In [1]: import numpy as np

In [2]: np.set_printoptions(precision=1, suppress=True, linewidth=120)

In [3]: rd = lambda a: np.round(a, 1) + 0

In [4]: J = np.load("m.npy")

In [5]: J
Out[5]: 
array([[0, 0, 1, 0, 1, 0, 0, 1, 0, 0, 1, 1, 0, 1],
       [0, 0, 0, 1, 0, 0, 1, 0, 0, 1, 0, 0, 0, 0],
       [1, 0, 0, 0, 0, 0, 0, 1, 0, 0, 0, 1, 0, 1],
       [0, 1, 0, 0, 0, 0, 1, 0, 0, 1, 0, 0, 0, 0],
       [1, 0, 0, 0, 0, 0, 0, 1, 0, 0, 0, 0, 0, 1],
       [0, 0, 0, 0, 0, 0, 0, 0, 1, 0, 0, 0, 1, 0],
       [0, 1, 0, 1, 0, 0, 0, 0, 0, 0, 0, 0, 0, 0],
       [1, 0, 1, 0, 1, 0, 0, 0, 0, 0, 1, 1, 0, 1],
       [0, 0, 0, 0, 0, 1, 0, 0, 0, 0, 0, 0, 0, 0],
       [0, 1, 0, 1, 0, 0, 0, 0, 0, 0, 0, 0, 0, 0],
       [1, 0, 0, 0, 0, 0, 0, 1, 0, 0, 0, 1, 0, 1],
       [1, 0, 1, 0, 0, 0, 0, 1, 0, 0, 1, 0, 0, 1],
       [0, 0, 0, 0, 0, 1, 0, 0, 0, 0, 0, 0, 0, 0],
       [1, 0, 1, 0, 1, 0, 0, 1, 0, 0, 1, 1, 0, 0]])

In [6]: J.sum(axis=0)
Out[6]: array([6, 3, 4, 3, 3, 2, 2, 6, 1, 2, 4, 5, 1, 6])

In [7]: np.argwhere(np.triu(J))
Out[7]: 
array([[ 0,  2],
       [ 0,  4],
       [ 0,  7],
       [ 0, 10],
       [ 0, 11],
       [ 0, 13],
       [ 1,  3],
       [ 1,  6],
       [ 1,  9],
       [ 2,  7],
       [ 2, 11],
       [ 2, 13],
       [ 3,  6],
       [ 3,  9],
       [ 4,  7],
       [ 4, 13],
       [ 5,  8],
       [ 5, 12],
       [ 7, 10],
       [ 7, 11],
       [ 7, 13],
       [10, 11],
       [10, 13],
       [11, 13]])

In [8]: low = np.diag(J.sum(axis=1)) - J

In [9]: (np.linalg.eigvalsh(low) < 1e-8).sum()
Out[9]: np.int64(3)

In [10]: rd(np.linalg.eigvalsh(low))
Out[10]: array([0., 0., 0., 1., 2., 3., 3., 4., 4., 4., 6., 7., 7., 7.])

In [11]: np.allclose(J @ J.T, J.T @ J)
Out[11]: True

In [12]: np.linalg.determinant(J)
---------------------------------------------------------------------------
AttributeError                            Traceback (most recent call last)
Cell In[12], line 1
----> 1 np.linalg.determinant(J)

AttributeError: module 'numpy.linalg' has no attribute 'determinant'

In [13]: left, sv, VT = np.linalg.svd(J)

In [14]: evecs = VT[:(sv > 1e-8).sum()]

In [15]: rng = np.random.default_rng(2364)

In [16]: x = J[6] + 5 * J[11] + rng.integers(2) * np.eye(14)[2]

In [17]: x
Out[17]: array([5., 1., 6., 1., 0., 0., 0., 5., 0., 0., 5., 0., 0., 5.])

In [18]: np.allclose(evecs.T @ evecs @ x, x)
Out[18]: False

In [19]: rd(np.diag(evecs.T @ evecs))
Out[19]: array([1. , 1. , 0.5, 1. , 1. , 1. , 0.5, 1. , 0.5, 0.5, 0.5, 1. , 0.5, 1. ])

In [20]: rd(np.linalg.norm(x - evecs.T @ evecs @ x))
Out[20]: np.float64(0.7)

In [21]: E = np.load("data.npy")

In [22]: E
Out[22]: 
array([[ -3.6,   0.4,   3.2,  -2.5, -10.1,  -1.2,  -1.8,  -5.5,   0.5,   8. ,   0. ,  -6.8, -10.2,   4.4,   0.6],
       [ -6.3,  -1.3,  -7.3,  -4.6,  -3.1, -11.3,   8.5,   8.1,   0.3,   3. ,  -0.6,  -1.3,  -0.9,   7.1,  -2.9],
       [ -6.1,   0.5,  -9.6,  -5.9,  -2. , -10.7,   7.4,   8. ,   2. ,   1.2,  -2.2,  -1.8,   0.4,   6.7,  -3.4],
       [ -1.7,  -1.9,   2.7,  -2.5,  -9.9,   0.4,  -3.9,  -5.5,   1.7,   6.7,   0.5,  -4.3, -11. ,   3. ,   1.3],
       [ -6.6,  -1.4,  -9. ,  -5.9,   0.2, -11.2,   8. ,   7.2,   1.7,   4.3,  -2.7,  -3. ,   0.6,   5.9,  -1.2],
       [ -8.3,  -0.8,   6.1,  -7.6,   7.9,  -0.7,   3.7,  -4. ,   6.8,   4. , -13.1,   7.3,   9. ,  -6.4,   1.8],
       [ -2.4,  -1. ,   4.9,  -3.3,  -9.5,  -1.5,  -0.7,  -5.7,   2.3,   9. ,  -0.9,  -3.8, -12.8,   2.2,  -0.2],
       [ -2.9,  -1.2,   4.3,  -1.6,  -9.9,  -2. ,  -1.8,  -3. ,   1.6,   8.4,   0.3,  -5. , -13.2,   5.2,   0.1],
       [ -5.2,   0.1,  -7.9,  -5.2,  -1.2, -10.5,   7. ,   9.2,  -1.6,   3.5,  -1.6,  -1.2,  -0.5,   6.1,  -3.5],
       [ -6.2,  -3.5,   6. ,  -9.6,   7.5,  -1. ,   2.9,  -6.2,   3.7,   5.1, -13.1,   5.9,   8.3,  -4.6,   1.2],
       [ -4.5,  -1.9,   2.1,  -4.1,  -9.2,  -2. ,  -2.2,  -7. ,   1.5,   9.9,   0.6,  -5.2, -13.1,   6.9,  -0.7],
       [ -8.9,  -1.8,   5.1,  -9.8,   5.4,  -0.9,   1.7,  -4.1,   4.1,   4. , -14.4,   4.9,   7. ,  -7.7,   3.3],
       [ -2.6,   2.7,   3.5,  -3.2, -11. ,  -2.2,  -2.4,  -7.5,   1.7,   7.6,  -0.8,  -3.8, -13.2,   4.7,  -1.3],
       [ -2.7,   0.3,   6.2,  -2.7,  -9.8,  -0.9,  -2.9,  -6.2,   1.5,   6.4,  -1.4,  -5.7, -11.6,   5.2,  -1.4],
       [ -7.1,  -1.4,  -8.6,  -7.1,  -0.5,  -8.9,   7.1,   6.7,   0.9,   2.5,  -1.2,  -3.3,  -0.7,   5.5,  -1.9],
       [ -2.1,  -0.7,   3.8,  -2.6,  -8.9,  -1.7,  -3.4,  -5.6,   0.5,   7.5,   0.5,  -4.6, -14.2,   3.9,  -1.3],
       [ -7.5,  -0.8,   3.8,  -7.5,   6.3,  -1.8,   3.2,  -2.9,   5.7,   4.9, -12.8,   7.2,   7.9,  -7. ,   2.2],
       [ -8.2,  -1.1,   6.5,  -8.1,   7.7,  -2.1,   2.3,  -4.8,   6.1,   4.6, -14.5,   5.6,   7.3,  -7.1,   1.5],
       [ -6.4,   0.2,  -7.4,  -5.8,  -1.7,  -8.9,   7.6,   7.7,   1. ,   0.1,  -1.9,  -2.4,  -1. ,   6. ,  -2.2],
       [ -6.9,  -0.8,   6. ,  -9.4,   8.8,  -2. ,   4.4,  -5. ,   6. ,   4.4, -13.1,   4.7,   6.6,  -6.1,   2. ],
       [ -5.1,  -2.2,   3.6,  -3.5,  -7.1,  -2.3,  -3.1,  -5.3,   2.8,   6.8,  -0.3,  -5.3, -12. ,   5.3,  -0.1],
       [ -3.2,  -0.6,   4.8,  -3.5, -11.6,  -0.1,  -3.1,  -6.2,   2.2,   6. ,  -1.3,  -5.3, -12.9,   5.6,   0.9],
       [ -7.4,  -1.4,  -9.7,  -5.9,  -0.6, -11.7,   8.5,   6.2,   1. ,   3.3,  -4.2,  -1.1,  -1.3,   5.9,  -2.9],
       [ -8.7,  -2.6,   4.7,  -8.5,   6.9,  -2.4,   1.6,  -5.4,   4.6,   3.2, -12.3,   4.9,   8.6,  -6.6,   3.5],
       [ -7.7,  -2. ,   6.5,  -9.1,   6.1,  -0.6,   2.7,  -6.2,   5.1,   4.6, -13.3,   4. ,   8.4,  -7. ,   1.9],
       [ -3. ,  -0.7,   5.5,  -3.4,  -7.9,  -2.1,  -3.2,  -4.8,   1. ,   6.3,  -0.7,  -6. , -12.2,   3.2,   0.6],
       [ -4.7,  -0.2,  -8.1,  -6.3,  -1.5,  -9.1,   7.6,   5.9,   1.2,   2.4,  -1.3,  -2.4,  -0.5,   6.2,  -3.7],
       [ -9.6,  -2.7,   5.2,  -9.9,   7.6,  -2.2,   2.2,  -5.9,   4.9,   3.8, -14.2,   4.3,   8.9,  -6.1,   1.8],
       [ -2.6,  -3.2,   3.8,  -4.2, -10.7,   0. ,  -0.8,  -3.9,  -1.6,   9.2,  -0.9,  -4.7, -12.6,   4.8,   0.6],
       [ -2.9,  -0.4,   3.4,  -2.6,  -9.1,  -1.9,  -2. ,  -8.7,   2.7,  10.2,   0.3,  -5.3, -12.6,   5.3,   0.6],
       [ -5.3,   1. ,  -7.7,  -4.8,  -3.1,  -9.8,   8.6,   6.8,   0.8,   2.1,  -1.9,  -2.4,  -1.6,   6.6,  -0.9],
       [ -7.6,  -1.5,   5.4,  -9. ,   5.8,  -1.1,   3.4,  -5.4,   6. ,   3.1, -12.9,   5.8,   9.3,  -6.8,   0.8],
       [ -3.1,  -0.5,   3.9,  -3.7,  -8.7,  -0.7,  -1.4,  -5.9,   2.6,   8.3,  -1.3,  -4.9, -13.5,   4.1,  -1.4],
       [ -5.1,  -1.9,  -7.7,  -7.4,  -1.2,  -9.9,   8.2,   7.4,   2. ,   2.6,  -0.9,  -3.2,  -4.4,   6.7,  -2.6],
       [ -7. ,  -1.9,   3.5,  -7.1,   6.7,  -2. ,   2.5,  -4.8,   5.7,   2.5, -13.1,   7.2,   6.2,  -7. ,   2.8]])

In [23]: C2 = np.cov(E, rowvar=False)

In [24]: rd(np.corrcoef(E[:, 14], E[:, 12])[0, 1])
Out[24]: np.float64(0.4)

In [25]: np.median(E, axis=0)
Out[25]: array([-5.3, -1.1,  3.8, -5.8, -1.7, -2. ,  2.3, -4.8,  2. ,  4.6, -1.4, -2.4, -1. ,  4.7,  0.1])

In [26]: rd(E.std(axis=0))
Out[26]: array([2.3, 1.2, 5.9, 2.5, 7. , 4.1, 4.3, 5.9, 2.2, 2.6, 5.8, 4.6, 8.7, 5.6, 2. ])

In [27]: m1 = np.load("out8.npy")

In [28]: m1
Out[28]: 
array([[0, 0, 2, 0, 0, 2, 2, 0, 0],
       [2, 0, 2, 0, 0, 1, 0, 2, 0],
       [0, 0, 1, 1, 0, 2, 1, 2, 0],
       [2, 1, 1, 0, 0, 0, 0, 1, 0],
       [0, 0, 0, 0, 2, 0, 0, 0, 1],
       [2, 0, 2, 0, 0, 1, 1, 0, 0],
       [0, 0, 0, 1, 0, 0, 2, 2, 0],
       [2, 2, 1, 2, 0, 0, 1, 2, 0],
       [0, 0, 0, 0, 2, 0, 0, 0, 0]])

In [29]: rd(np.sort(np.linalg.eigvals(m1).real))
Out[29]: array([-1.7, -0.7, -0.7, -0.7, -0.5,  1.4,  1.4,  2.7,  6.8])

In [30]: (m1 != 0).astype(int)
Out[30]: 
array([[0, 0, 1, 0, 0, 1, 1, 0, 0],
       [1, 0, 1, 0, 0, 1, 0, 1, 0],
       [0, 0, 1, 1, 0, 1, 1, 1, 0],
       [1, 1, 1, 0, 0, 0, 0, 1, 0],
       [0, 0, 0, 0, 1, 0, 0, 0, 1],
       [1, 0, 1, 0, 0, 1, 1, 0, 0],
       [0, 0, 0, 1, 0, 0, 1, 1, 0],
       [1, 1, 1, 1, 0, 0, 1, 1, 0],
       [0, 0, 0, 0, 1, 0, 0, 0, 0]])

In [31]: m1 @ m1
Out[31]: 
array([[ 4,  0,  6,  4,  0,  6,  8,  8,  0],
       [ 6,  4, 10,  6,  0,  9,  9,  8,  0],
       [10,  5,  8,  6,  0,  4,  7,  9,  0],
       [ 4,  2,  8,  3,  0,  7,  6,  6,  0],
       [ 0,  0,  0,  0,  6,  0,  0,  0,  2],
       [ 2,  0,  8,  3,  0,  9,  9,  6,  0],
       [ 6,  5,  3,  6,  0,  0,  6,  9,  0],
       [12,  6, 13,  6,  0,  8,  9, 14,  0],
       [ 0,  0,  0,  0,  4,  0,  0,  0,  2]])

In [32]: rd(np.linalg.det(m1))
Out[32]: np.float64(-80.0)

In [33]: f = np.array([0, 0, -3, -3, 1, 1, -2, 1, 1])

In [34]: other = m1 + np.outer(f, np.eye(9)[5])

In [35]: rd(np.linalg.det(other) / np.linalg.det(m1)), rd(1 + np.linalg.solve(m1, f)[5])
Out[35]: (np.float64(-4.0), np.float64(-4.0))

In [36]: other
Out[36]: 
array([[ 0.,  0.,  2.,  0.,  0.,  2.,  2.,  0.,  0.],
       [ 2.,  0.,  2.,  0.,  0.,  1.,  0.,  2.,  0.],
       [ 0.,  0.,  1.,  1.,  0., -1.,  1.,  2.,  0.],
       [ 2.,  1.,  1.,  0.,  0., -3.,  0.,  1.,  0.],
       [ 0.,  0.,  0.,  0.,  2.,  1.,  0.,  0.,  1.],
       [ 2.,  0.,  2.,  0.,  0.,  2.,  1.,  0.,  0.],
       [ 0.,  0.,  0.,  1.,  0., -2.,  2.,  2.,  0.],
       [ 2.,  2.,  1.,  2.,  0.,  1.,  1.,  2.,  0.],
       [ 0.,  0.,  0.,  0.,  2.,  1.,  0.,  0.,  0.]])

In [37]: np.linalg.matrix_rank(np.linalg.inv(other) - np.linalg.inv(m1), tol=1e-8)
Out[37]: np.int64(1)

In [38]: X = np.load("block6.npy")

In [39]: X
Out[39]: 
array([[ -2,  -2,  -2,  -2,  -2,  -2,  -2,  -2,  -2,  -2,  -2,  -2,  -2,  -2,  -2,  -2],
       [ -2,  -4,  -4,  -4,  -4,  -4,  -4,  -4,  -4,  -4,  -4,  -4,  -4,  -4,  -4,  -4],
       [ -2,  -4,  -6,  -6,  -6,  -6,  -6,  -6,  -6,  -6,  -6,  -6,  -6,  -6,  -6,  -6],
       [ -2,  -4,  -6,  -8,  -8,  -8,  -8,  -8,  -8,  -8,  -8,  -8,  -8,  -8,  -8,  -8],
       [ -2,  -4,  -6,  -8, -10, -10, -10, -10, -10, -10, -10, -10, -10, -10, -10, -10],
       [ -2,  -4,  -6,  -8, -10, -12, -12, -12, -12, -12, -12, -12, -12, -12, -12, -12],
       [ -2,  -4,  -6,  -8, -10, -12, -14, -14, -14, -14, -14, -14, -14, -14, -14, -14],
       [ -2,  -4,  -6,  -8, -10, -12, -14, -16, -16, -16, -16, -16, -16, -16, -16, -16],
       [ -2,  -4,  -6,  -8, -10, -12, -14, -16, -18, -18, -18, -18, -18, -18, -18, -18],
       [ -2,  -4,  -6,  -8, -10, -12, -14, -16, -18, -20, -20, -20, -20, -20, -20, -20],
       [ -2,  -4,  -6,  -8, -10, -12, -14, -16, -18, -20, -22, -22, -22, -22, -22, -22],
       [ -2,  -4,  -6,  -8, -10, -12, -14, -16, -18, -20, -22, -24, -24, -24, -24, -24],
       [ -2,  -4,  -6,  -8, -10, -12, -14, -16, -18, -20, -22, -24, -26, -26, -26, -26],
       [ -2,  -4,  -6,  -8, -10, -12, -14, -16, -18, -20, -22, -24, -26, -28, -28, -28],
       [ -2,  -4,  -6,  -8, -10, -12, -14, -16, -18, -20, -22, -24, -26, -28, -30, -30],
       [ -2,  -4,  -6,  -8, -10, -12, -14, -16, -18, -20, -22, -24, -26, -28, -30, -32]])

In [40]: other = X / np.sqrt((X ** 2).mean(axis=1, keepdims=True))

In [41]: rd(np.linalg.norm(other, axis=1))
Out[41]: array([4., 4., 4., 4., 4., 4., 4., 4., 4., 4., 4., 4., 4., 4., 4., 4.])

In [42]: rd(other[11])
Out[42]: array([-0.1, -0.2, -0.3, -0.5, -0.6, -0.7, -0.8, -0.9, -1. , -1.1, -1.3, -1.4, -1.4, -1.4, -1.4, -1.4])
